$ python -q
>>> import numpy as np
>>> import numpy.linalg as la
>>> np.set_printoptions(suppress=True, linewidth=160)
>>> rnd = lambda a: np.round(a, 2) + 0
>>> data = np.loadtxt("out16.csv", delimiter=",")
>>> data
array([[ 8.,  0.,  0.,  0.],
       [-7.,  7.,  0.,  0.],
       [-7., -4.,  7.,  0.],
       [ 5.,  0., -4., -1.]])
>>> rnd(la.norm(data) ** 2 / la.norm(data, 2) ** 2)
np.float64(1.45)
>>> rnd(la.norm(data[2], 1)), rnd(la.norm(data[2], np.inf))
(np.float64(18.0), np.float64(7.0))
>>> la.norm(data, axis=1).argmax()
np.int64(2)
>>> rnd(la.norm(data, 2))
np.float64(14.79)
>>> f, g = data[3], data[2]
>>> f @ g
np.float64(-63.0)
>>> p = (f @ g) / (f @ f) * f
>>> p
array([-7.5, -0. ,  6. ,  1.5])
>>> la.matrix_rank(np.outer(f, g))
np.int64(1)
>>> (g - p) @ f
np.float64(0.0)
>>> hat = np.triu(np.array([[3, -6, 0, 3], [9, 8, 2, -8], [0, 1, 9, 5], [0, 4, 4, -8]]), 1) + np.eye(4)
>>> Y = hat @ data @ la.inv(hat)
>>> rnd(np.poly(Y))
array([   1.,  -21.,  139., -231., -392.])
>>> Y
array([[   65.,   348.,  -708.,  6126.],
       [  -61.,  -367.,   780., -6645.],
       [   18.,   104.,  -221.,  1878.],
       [    5.,    30.,   -64.,   544.]])
>>> np.trace(Y), np.trace(data)
(np.float64(21.0), np.float64(21.0))
>>> rnd(la.det(Y))
np.float64(-392.0)
>>> t3 = np.stack([data, 3 * data, data[::-1]])
>>> rnd(la.norm(t3, axis=(1, 2)))
array([17.83, 53.5 , 17.83])
>>> rnd(la.det(t3))
array([  -392., -31752.,   -392.])
>>> la.matrix_rank(t3.reshape(3, -1))
np.int64(2)
>>> t3.sum(axis=0)
array([[ 37.,   0.,  -4.,  -1.],
       [-35.,  24.,   7.,   0.],
       [-35.,  -9.,  28.,   0.],
       [ 28.,   0., -16.,  -4.]])
>>> arr = np.array([[1.0, -0.5, 0.4, 0.2],
...     [-1.0, -1.2, -1.0, -1.0],
...     [0.9, 0.2, 0.1, -0.2],
...     [0.2, -1.6, 0.1, 1.6],
...     [1.0, -1.0, 0.6, -0.4],
...     [-2.7, -2.1, 3.6, 3.6],
...     [-0.6, 0.4, 1.1, 0.4],
...     [-1.9, 0.7, 0.9, 0.7],
...     [1.1, 1.6, 1.5, -1.6],
...     [-2.1, -1.7, 0.4, -0.8],
...     [1.3, 0.7, 0.4, -1.7],
...     [-1.0, -0.5, -0.2, -1.2]])
>>> Ac = arr - arr.mean(axis=0)
>>> left, sig, Vt = la.svd(Ac, full_matrices=False)
>>> la.matrix_rank(Ac)
np.int64(4)
>>> rnd(Ac.mean(axis=0))
array([0., 0., 0., 0.])
>>> np.searchsorted(np.cumsum(sig ** 2) / (sig ** 2).sum(), 0.9) + 1
np.int64(3)
>>> rnd(Vt[0] * np.sign(Vt[0, np.abs(Vt[0]).argmax()]))
array([-0.54, -0.37,  0.36,  0.67])
>>> rnd((sig ** 2).sum() ** 2 / (sig ** 4).sum())
np.float64(2.28)
>>> np.abs(Vt[0]).argmax()
np.int64(3)
>>> W0 = np.loadtxt("mat.csv", delimiter=",")
>>> W0
array([[  0.3,   0.4,  -2. ,   2.6,  -1.4,   1. , -10. ],
       [ -1. ,   1. ,   0.8,  -0.2,   0.3,  -0.2,   9. ],
       [  0.7,   0.1,   2.1,   0.2,  -1.8,  -1.4,   3. ],
       [ -0.2,  -1.8,  -0.9,   0.6,   0.3,   1.6,  -4. ],
       [  1.2,   0.6,   0.1,  -1.2,   0.2,  -0.6, -23. ],
       [  0.1,   1. ,   0.4,  -0.7,   0. ,   0.3,   5. ]])
>>> t = np.radians(120)
>>> R = np.eye(7)
>>> R[1, 1] = R[3, 3] = np.cos(t)
>>> R[1, 3], R[3, 1] = -np.sin(t), np.sin(t)
>>> rnd(R)
array([[ 1.  ,  0.  ,  0.  ,  0.  ,  0.  ,  0.  ,  0.  ],
       [ 0.  , -0.5 ,  0.  , -0.87,  0.  ,  0.  ,  0.  ],
       [ 0.  ,  0.  ,  1.  ,  0.  ,  0.  ,  0.  ,  0.  ],
       [ 0.  ,  0.87,  0.  , -0.5 ,  0.  ,  0.  ,  0.  ],
       [ 0.  ,  0.  ,  0.  ,  0.  ,  1.  ,  0.  ,  0.  ],
       [ 0.  ,  0.  ,  0.  ,  0.  ,  0.  ,  1.  ,  0.  ],
       [ 0.  ,  0.  ,  0.  ,  0.  ,  0.  ,  0.  ,  1.  ]])
>>> Y = W0 @ R.T
>>> rnd(Y)
array([[  0.3 ,  -2.45,  -2.  ,  -0.95,  -1.4 ,   1.  , -10.  ],
       [ -1.  ,  -0.33,   0.8 ,   0.97,   0.3 ,  -0.2 ,   9.  ],
       [  0.7 ,  -0.22,   2.1 ,  -0.01,  -1.8 ,  -1.4 ,   3.  ],
       [ -0.2 ,   0.38,  -0.9 ,  -1.86,   0.3 ,   1.6 ,  -4.  ],
       [  1.2 ,   0.74,   0.1 ,   1.12,   0.2 ,  -0.6 , -23.  ],
       [  0.1 ,   0.11,   0.4 ,   1.22,   0.  ,   0.3 ,   5.  ]])
>>> rnd(np.abs(Y - W0).max(axis=0))
array([0.  , 2.85, 0.  , 3.55, 0.  , 0.  , 0.  ])
>>> rnd(la.det(R)), np.trace(R)
(np.float64(1.0), np.float64(4.0))
>>> np.allclose(W0 @ W0.T, Y @ Y.T)
True
>>> rnd(la.svd(W0, compute_uv=False)), rnd(la.svd(Y, compute_uv=False))
(array([27.64,  4.44,  3.16,  2.15,  0.9 ,  0.76]), array([27.64,  4.44,  3.16,  2.15,  0.9 ,  0.76]))
